>>> import numpy as np
>>> import numpy.linalg as la
>>> np.set_printoptions(precision=3, suppress=True, linewidth=200)
>>> def rnd(a):
...     return np.round(a, 3) + 0
... 
>>> m1 = np.loadtxt("x.csv", delimiter=",")
>>> m1
array([[-4.,  0., -4.,  5.,  0.,  4., -1.],
       [ 0.,  2.,  4.,  1., -3.,  1.,  3.],
       [-4.,  4.,  0.,  2.,  3.,  3., -1.],
       [ 5.,  1.,  2.,  2.,  3., -1.,  1.],
       [ 0., -3.,  3.,  3.,  6.,  3.,  3.],
       [ 4.,  1.,  3., -1.,  3.,  2., -1.],
       [-1.,  3., -1.,  1.,  3., -1., -2.]])
>>> m1.shape
(7, 7)
>>> np.diff(m1, axis=0)
array([[ 4.,  2.,  8., -4., -3., -3.,  4.],
       [-4.,  2., -4.,  1.,  6.,  2., -4.],
       [ 9., -3.,  2.,  0.,  0., -4.,  2.],
       [-5., -4.,  1.,  1.,  3.,  4.,  2.],
       [ 4.,  4.,  0., -4., -3., -1., -4.],
       [-5.,  2., -4.,  2.,  0., -3., -1.]])
>>> m1 - m1[0]
array([[ 0.,  0.,  0.,  0.,  0.,  0.,  0.],
       [ 4.,  2.,  8., -4., -3., -3.,  4.],
       [ 0.,  4.,  4., -3.,  3., -1.,  0.],
       [ 9.,  1.,  6., -3.,  3., -5.,  2.],
       [ 4., -3.,  7., -2.,  6., -1.,  4.],
       [ 8.,  1.,  7., -6.,  3., -2.,  0.],
       [ 3.,  3.,  3., -4.,  3., -5., -1.]])
>>> Q, V = la.qr(m1[:, :4])[0], la.qr(m1[:, 4:])[0]
>>> s = la.svd(Q.T @ V, compute_uv=False)
>>> (s > 0.9).sum()
np.int64(1)
>>> rnd(la.norm(Q @ Q.T - V @ V.T, 2))
np.float64(1.0)
